$ ipython --no-banner

In [1]: import numpy as np

In [2]: np.set_printoptions(suppress=True, linewidth=200)

In [3]: def rnd(a):
   ...:     return np.round(a, 2) + 0
   ...: 

In [4]: E = np.load("dump.npy")

In [5]: E
Out[5]: 
array([[ -9,  -4,  -4],
       [ -7,  -2,  -2],
       [-10,  -5,  -5],
       [ -7,  -2,  -2],
       [-10,  -5,  -5]])

In [6]: B = np.array([[-3, -2], [1, 2]])

In [7]: W2 = np.kron(B, E)

In [8]: np.linalg.matrix_rank(W2)
Out[8]: np.int64(4)

In [9]: rnd(np.linalg.norm(W2, 2)), rnd(np.linalg.norm(B, 2) * np.linalg.norm(E, 2))
Out[9]: (np.float64(94.43), np.float64(94.43))

In [10]: rank = np.linalg.matrix_rank(E)

In [11]: rank
Out[11]: np.int64(2)

In [12]: ns = np.linalg.svd(E)[2][rank:].T

In [13]: [int(np.linalg.matrix_rank(E[:i])) for i in range(1, len(E) + 1)]
Out[13]: [1, 2, 2, 2, 2]

In [14]: rnd(ns @ ns.T)
Out[14]: 
array([[ 0. ,  0. ,  0. ],
       [ 0. ,  0.5, -0.5],
       [ 0. , -0.5,  0.5]])

In [15]: np.allclose(E @ ns, 0)
Out[15]: True

In [16]: rng = np.random.default_rng(30)

In [17]: z = rng.integers(0, 3, 3)

In [18]: J = np.array([[2, 3, 3], [1, 3, 0], [1, 0, 3]]) * (z[:, None] == z)

In [19]: J
Out[19]: 
array([[2, 3, 0],
       [1, 3, 0],
       [0, 0, 3]])

In [20]: rnd(np.sort(np.abs(np.linalg.eigvals(J))))
Out[20]: array([0.7, 3. , 4.3])

In [21]: rnd(np.abs(np.linalg.eigvals(J)).max())
Out[21]: np.float64(4.3)

In [22]: np.trace(J)
Out[22]: np.int64(8)

In [23]: (J + J.T) / 2
Out[23]: 
array([[2., 2., 0.],
       [2., 3., 0.],
       [0., 0., 3.]])

In [24]: np.linalg.matrix_power(J, 2)
Out[24]: 
array([[ 7, 15,  0],
       [ 5, 12,  0],
       [ 0,  0,  9]])

In [25]: assert J == J.T
Traceback (most recent call last):
  Cell In[25], line 1
    assert J == J.T
ValueError: The truth value of an array with more than one element is ambiguous. Use a.any() or a.all()


In [26]: np.allclose(J, J.T)
Out[26]: False

In [27]: np.allclose(J @ J.T, J.T @ J)
Out[27]: False

In [28]: F = np.array([[1, 1, 1, 1, -1, -1, -1, -1],
    ...:     [1, -1, -1, 1, 1, -1, -1, 1],
    ...:     [1, -1, 1, -1, -1, 1, -1, 1],
    ...:     [1, -1, -1, 1, -1, 1, 1, -1],
    ...:     [1, 1, -1, -1, -1, -1, 1, 1],
    ...:     [1, 1, 1, 1, 1, 1, 1, 1]])

In [29]: B = F[0, 0] * F[1:] - np.outer(F[1:, 0], F[0])

In [30]: B
Out[30]: 
array([[ 0, -2, -2,  0,  2,  0,  0,  2],
       [ 0, -2,  0, -2,  0,  2,  0,  2],
       [ 0, -2, -2,  0,  0,  2,  2,  0],
       [ 0,  0, -2, -2,  0,  0,  2,  2],
       [ 0,  0,  0,  0,  2,  2,  2,  2]])

In [31]: np.linalg.matrix_rank(B), np.linalg.matrix_rank(F)
Out[31]: (np.int64(5), np.int64(6))

In [32]: np.flatnonzero(~B.round(6).any(axis=1))
Out[32]: array([], dtype=int64)

In [33]: B = E / np.sqrt((E ** 2).mean(axis=1, keepdims=True))

In [34]: rnd(np.linalg.norm(B, axis=1))
Out[34]: array([1.73, 1.73, 1.73, 1.73, 1.73])

In [35]: rnd(E - E.mean(axis=1, keepdims=True))
Out[35]: 
array([[-3.33,  1.67,  1.67],
       [-3.33,  1.67,  1.67],
       [-3.33,  1.67,  1.67],
       [-3.33,  1.67,  1.67],
       [-3.33,  1.67,  1.67]])

In [36]: np.linalg.matrix_rank(E - E.mean(axis=1, keepdims=True))
Out[36]: np.int64(1)

In [37]: W1 = np.array([[-1, 2, -2, 1, -2, 2],
    ...:     [1, -1, 0, -2, 1, 0],
    ...:     [0, -2, 2, -1, 2, 0],
    ...:     [2, -1, -1, 1, 1, 2],
    ...:     [2, -1, -1, 1, -1, 0],
    ...:     [2, 0, 2, 1, 2, 2],
    ...:     [-1, -2, 1, 2, 2, -1],
    ...:     [2, 0, -2, -1, 2, -2]])

In [38]: beta = np.array([1, 2, 0, 2, 1, 0])

In [39]: act = np.maximum(F @ W1 + beta, 0)

In [40]: rnd((act > 0).mean(axis=0))
Out[40]: array([0.33, 0.83, 0.33, 0.5 , 0.33, 0.83])

In [41]: np.linalg.matrix_rank(act)
Out[41]: np.int64(6)

In [42]: W2 = np.array([[3, 1], [4, 0], [1, 0], [3, 4], [4, 1], [4, 5]])

In [43]: (act @ W2).round(6).argmax(axis=1)
Out[43]: array([0, 0, 0, 0, 0, 0])

In [44]: t3 = np.stack([F, 2 * F, F[::-1]])

In [45]: (t3 @ F.T).shape
Out[45]: (3, 6, 6)

In [46]: t3.shape
Out[46]: (3, 6, 8)

In [47]: t3.sum(axis=0)
Out[47]: 
array([[ 4,  4,  4,  4, -2, -2, -2, -2],
       [ 4, -2, -4,  2,  2, -4, -2,  4],
       [ 4, -4,  2, -2, -4,  4, -2,  2],
       [ 4, -4, -2,  2, -4,  4,  2, -2],
       [ 4,  2, -4, -2, -2, -4,  2,  4],
       [ 4,  4,  4,  4,  2,  2,  2,  2]])

In [48]: np.linalg.matrix_rank(t3)
Out[48]: array([6, 6, 6])

In [49]: X = np.load("arr.npy")

In [50]: X
Out[50]: 
array([[ 0.74, -1.64, 10.56,  1.83],
       [-3.17, 11.97,  5.11, -3.42],
       [-1.21, -3.05, 10.77,  3.19],
       [ 3.98, -1.95, -2.87,  1.85],
       [-2.67, 11.99,  3.43, -3.95],
       [ 6.22, -1.73, -2.92,  2.18],
       [ 2.87, -1.96, -4.13,  0.86],
       [-4.1 , 10.96,  4.43, -3.61],
       [-2.28, 12.45,  5.07, -3.3 ],
       [ 3.48, -2.32, -3.16,  2.58],
       [-1.27, 11.94,  4.24, -3.49],
       [-1.95, 12.23,  2.16, -3.59],
       [-0.7 , -2.28, 12.46,  2.96],
       [-1.33,  9.46,  3.63, -3.94],
       [ 4.72, -2.01, -3.59,  2.26],
       [ 4.75, -3.37, -4.11,  0.46],
       [-3.1 , 12.27,  2.64, -2.04],
       [-0.64, 13.13,  4.42, -4.27]])

In [51]: np.argsort(-np.linalg.norm(E, axis=0).round(6), kind="stable")[:3]
Out[51]: array([0, 1, 2])

In [52]: rnd(np.linalg.norm(E, 2) / np.linalg.norm(E))
Out[52]: np.float64(1.0)

In [53]: np.linalg.matrix_rank(E, rtol=0.1)
Out[53]: np.int64(1)

In [54]: [round(float(x), 2) for x in np.linalg.svd(E, compute_uv=False)[:3]]
Out[54]: [22.86, 2.1, 0.0]

In [55]: np.linalg.cond(E) > 100
Out[55]: np.True_

In [56]: x0 = np.array([1, -2, -1, 2])

In [57]: y = X @ x0

In [58]: rnd(np.linalg.solve(X.T @ X, X.T @ y))
Out[58]: array([ 1., -2., -1.,  2.])

In [59]: rnd(np.linalg.lstsq(X, y)[0])
Out[59]: array([ 1., -2., -1.,  2.])

In [60]: rnd(np.linalg.pinv(X) @ X)
Out[60]: 
array([[1., 0., 0., 0.],
       [0., 1., 0., 0.],
       [0., 0., 1., 0.],
       [0., 0., 0., 1.]])

In [61]: y = y + 0.3 * rng.normal(size=18)

In [62]: rnd(y)
Out[62]: array([ -3.17, -39.12,   0.41,  15.16, -38.26,  17.37,  12.68, -37.36, -38.85,  16.56, -36.22, -35.72,  -2.48, -31.66,  17.22,  17.06, -34.39, -39.92])

In [63]: beta, *_ = np.linalg.lstsq(X, y)

In [64]: [round(float(np.linalg.norm(np.linalg.solve(X.T @ X + lam * np.eye(4), X.T @ y))), 2) for lam in (0, 1, 10, 100)]
Out[64]: [3.19, 3.15, 3.0, 2.73]

In [65]: rnd(X.T @ (y - X @ beta))
Out[65]: array([0., 0., 0., 0.])

In [66]: rnd(beta)
Out[66]: array([ 1.07, -1.98, -1.  ,  2.03])

In [67]: beta.round()
Out[67]: array([ 1., -2., -1.,  2.])

In [68]: mat = np.load("data.npy")

In [69]: mat
Out[69]: 
array([[-2.,  0.,  0.,  0.,  0.,  0.,  0.,  0.,  0.],
       [ 0.,  1.,  3., -3.,  3.,  3.,  0.,  3., -2.],
       [ 0., -1., -3., -3.,  0.,  3.,  2.,  0.,  1.],
       [ 0.,  1.,  0.,  2.,  1.,  1.,  1.,  1., -1.],
       [ 0., -3.,  3., -3., -1., -3., -1., -2.,  2.],
       [ 0.,  3.,  1.,  1., -3., -2.,  0., -1.,  3.],
       [ 0.,  0., -3., -1.,  3., -2., -1., -3.,  0.],
       [ 0.,  3.,  0.,  3.,  1.,  3.,  0., -3.,  1.],
       [ 0.,  1., -1.,  3.,  3.,  2.,  2.,  0.,  2.]])

In [70]: rnd(mat.mean(axis=0))
Out[70]: array([-0.22,  0.56,  0.  , -0.11,  0.78,  0.56,  0.33, -0.56,  0.67])

In [71]: np.linalg.matrix_rank(mat)
Out[71]: np.int64(9)

In [72]: mat.shape
Out[72]: (9, 9)

In [73]: rnd(np.linalg.norm(mat))
Out[73]: np.float64(16.73)

In [74]: np.zeros(9, 9)
Traceback (most recent call last):
  Cell In[74], line 1
    np.zeros(9, 9)
TypeError: Cannot interpret '9' as a data type


In [75]: mat.sum(axis=1)
Out[75]: array([-2.,  8., -1.,  6., -8.,  2., -7.,  8., 12.])

In [76]: x0 = np.array([-7, -5, 1, -4, -2, -1, 6, -6, 8])

In [77]: h = np.maximum(mat @ x0, 0)

In [78]: np.maximum(mat @ x0, 0) - np.maximum(-mat @ x0, 0)
Out[78]: array([ 14., -33.,  31., -24.,  57.,  20.,   9.,  -6.,   2.])

In [79]: mat * (h > 1e-9)[:, None]
Out[79]: 
array([[-2.,  0.,  0.,  0.,  0.,  0.,  0.,  0.,  0.],
       [ 0.,  0.,  0., -0.,  0.,  0.,  0.,  0., -0.],
       [ 0., -1., -3., -3.,  0.,  3.,  2.,  0.,  1.],
       [ 0.,  0.,  0.,  0.,  0.,  0.,  0.,  0., -0.],
       [ 0., -3.,  3., -3., -1., -3., -1., -2.,  2.],
       [ 0.,  3.,  1.,  1., -3., -2.,  0., -1.,  3.],
       [ 0.,  0., -3., -1.,  3., -2., -1., -3.,  0.],
       [ 0.,  0.,  0.,  0.,  0.,  0.,  0., -0.,  0.],
       [ 0.,  1., -1.,  3.,  3.,  2.,  2.,  0.,  2.]])

In [80]: h
Out[80]: array([14.,  0., 31.,  0., 57., 20.,  9.,  0.,  2.])

In [81]: mat.T @ h
Out[81]: array([ -28., -140.,   69., -247.,  -84., -132.,    0., -161.,  209.])

In [82]: np.trace(mat)
Out[82]: np.float64(-7.0)

In [83]: np.linalg.determinant(mat)
Traceback (most recent call last):
  Cell In[83], line 1
    np.linalg.determinant(mat)
AttributeError: module 'numpy.linalg' has no attribute 'determinant'


In [84]: mat.inv()
Traceback (most recent call last):
  Cell In[84], line 1
    mat.inv()
AttributeError: 'numpy.ndarray' object has no attribute 'inv'


In [85]: (mat + mat.T) / 2
Out[85]: 
array([[-2. ,  0. ,  0. ,  0. ,  0. ,  0. ,  0. ,  0. ,  0. ],
       [ 0. ,  1. ,  1. , -1. ,  0. ,  3. ,  0. ,  3. , -0.5],
       [ 0. ,  1. , -3. , -1.5,  1.5,  2. , -0.5,  0. ,  0. ],
       [ 0. , -1. , -1.5,  2. , -1. ,  1. ,  0. ,  2. ,  1. ],
       [ 0. ,  0. ,  1.5, -1. , -1. , -3. ,  1. , -0.5,  2.5],
       [ 0. ,  3. ,  2. ,  1. , -3. , -2. , -1. ,  1. ,  2.5],
       [ 0. ,  0. , -0.5,  0. ,  1. , -1. , -1. , -1.5,  1. ],
       [ 0. ,  3. ,  0. ,  2. , -0.5,  1. , -1.5, -3. ,  0.5],
       [ 0. , -0.5,  0. ,  1. ,  2.5,  2.5,  1. ,  0.5,  2. ]])
